$ python3 -q
>>> import numpy as np
>>> from numpy import linalg as LA
>>> np.set_printoptions(suppress=True, linewidth=160)
>>> basis = np.array([[-0.6, 0.7, -1.5, 0.4, -0.7, -1.0, 0.3],
...     [0.9, 0.7, 0.0, 0.8, 1.1, 0.2, 2.9]])
>>> rng = np.random.default_rng(13)
>>> X = np.array([[2, -2],
...     [1, -2],
...     [2, 3],
...     [-2, -1],
...     [0, 0],
...     [-1, 3],
...     [-1, -1],
...     [-2, -2],
...     [-2, 0],
...     [2, 0],
...     [0, 0],
...     [-3, 1],
...     [-1, 2],
...     [0, 0],
...     [-3, 0],
...     [0, 2],
...     [2, -1],
...     [1, 0],
...     [-2, 0],
...     [0, 3],
...     [-3, -1]]) @ basis + 0.3 * rng.normal(size=(21, 7))
>>> print(X.round(1) + 0)
[[-2.5 -0.9 -2.7 -0.8 -3.2 -2.3 -4.7]
 [-2.4 -0.9 -1.3 -1.1 -3.  -1.5 -5.3]
 [ 1.7  3.4 -3.1  2.7  2.4 -1.5  9.7]
 [ 0.4 -1.5  3.5 -1.5  0.7  1.5 -3.1]
 [-0.4  0.1  0.3  0.1 -0.1 -0.2 -0.1]
 [ 3.6  1.7  1.4  1.6  4.2  1.2  8.2]
 [-0.5 -1.2  1.6 -1.1 -0.3  0.6 -3. ]
 [-0.2 -2.8  3.2 -2.4 -0.5  1.8 -6.1]
 [ 1.3 -0.9  2.9 -0.9  1.2  2.2 -0.8]
 [-1.4  1.6 -2.7  1.  -2.2 -2.3  0.3]
 [-0.4 -0.1  0.5 -0.1 -0.2  0.2  0. ]
 [ 2.7 -1.6  4.5 -0.3  2.6  2.7  2.3]
 [ 2.7  0.5  1.2  1.1  2.5  1.3  6. ]
 [ 0.   0.3 -0.1  0.1  0.4 -0.4 -0.1]
 [ 1.8 -2.   5.  -1.   1.7  2.9 -1.2]
 [ 1.5  2.  -0.3  1.7  2.   0.7  5.9]
 [-2.1  0.7 -2.7 -0.3 -2.7 -2.5 -1.9]
 [-0.7  0.4 -1.6  1.1 -0.7 -0.7  0.4]
 [ 1.2 -1.6  2.9 -0.9  0.7  2.8 -0.3]
 [ 2.7  2.  -0.2  2.7  3.2  0.7  8.3]
 [ 1.  -2.2  4.4 -1.8  1.   3.1 -3.5]]
>>> M2 = np.c_[X[:, :1] @ np.array([[-1]]), np.array([3, 3, 0, -4, -5, 0, 4, 5, 0, 4, 1, -3, -3, -2, 2, 4, 3, 4, 1, -2, -1])]
>>> print(M2.round(1) + 0)
[[ 2.5  3. ]
 [ 2.4  3. ]
 [-1.7  0. ]
 [-0.4 -4. ]
 [ 0.4 -5. ]
 [-3.6  0. ]
 [ 0.5  4. ]
 [ 0.2  5. ]
 [-1.3  0. ]
 [ 1.4  4. ]
 [ 0.4  1. ]
 [-2.7 -3. ]
 [-2.7 -3. ]
 [ 0.  -2. ]
 [-1.8  2. ]
 [-1.5  4. ]
 [ 2.1  3. ]
 [ 0.7  4. ]
 [-1.2  1. ]
 [-2.7 -2. ]
 [-1.  -1. ]]
>>> print(np.round(LA.lstsq(X, M2[:, 0])[0], 1) + 0)
[-1.  0.  0.  0.  0.  0.  0.]
>>> print(np.round(LA.norm(M2 - X @ LA.lstsq(X, M2)[0], axis=0), 1) + 0)
[ 0.  11.4]
>>> print(np.round(LA.norm(LA.qr(X)[0].T @ M2, axis=0) ** 2 / ((M2 ** 2).sum(axis=0) + 1e-12), 1))
[1.  0.3]
>>> print(LA.matrix_rank(np.c_[X, M2]))
8
>>> print(LA.matrix_rank(X, rtol=0.1))
2
>>> print(LA.cond(X) > 100)
False
>>> Xs = (X - X.mean(axis=0)) / X.std(axis=0)
>>> print(np.argwhere(np.abs(Xs) > 2))
[[2 1]
 [2 6]]
>>> coef = LA.lstsq(np.delete(Xs, 0, axis=1), Xs[:, 0])[0]
>>> print(np.abs(coef).argmax())
5
>>> print(coef.round(1))
[-0.2  0.1 -0.1  0.4  0.1  0.7]
>>> left, sigma, vt = LA.svd(X)
>>> print(sigma.round(1))
[24.3 17.3  1.7  1.5  1.4  1.1  0.7]
>>> print(np.argmax(sigma[:-1] / (sigma[1:] + 1e-6)) + 1)
2
>>> M2 = left[:, :2] @ np.diag(sigma[:2]) @ vt[:2]
>>> print(LA.matrix_rank(X, rtol=0.05))
5
>>> print(np.round(LA.norm(X - M2) / LA.norm(X), 1))
0.1
>>> print(np.round(np.abs(X - M2).max(), 1))
0.7
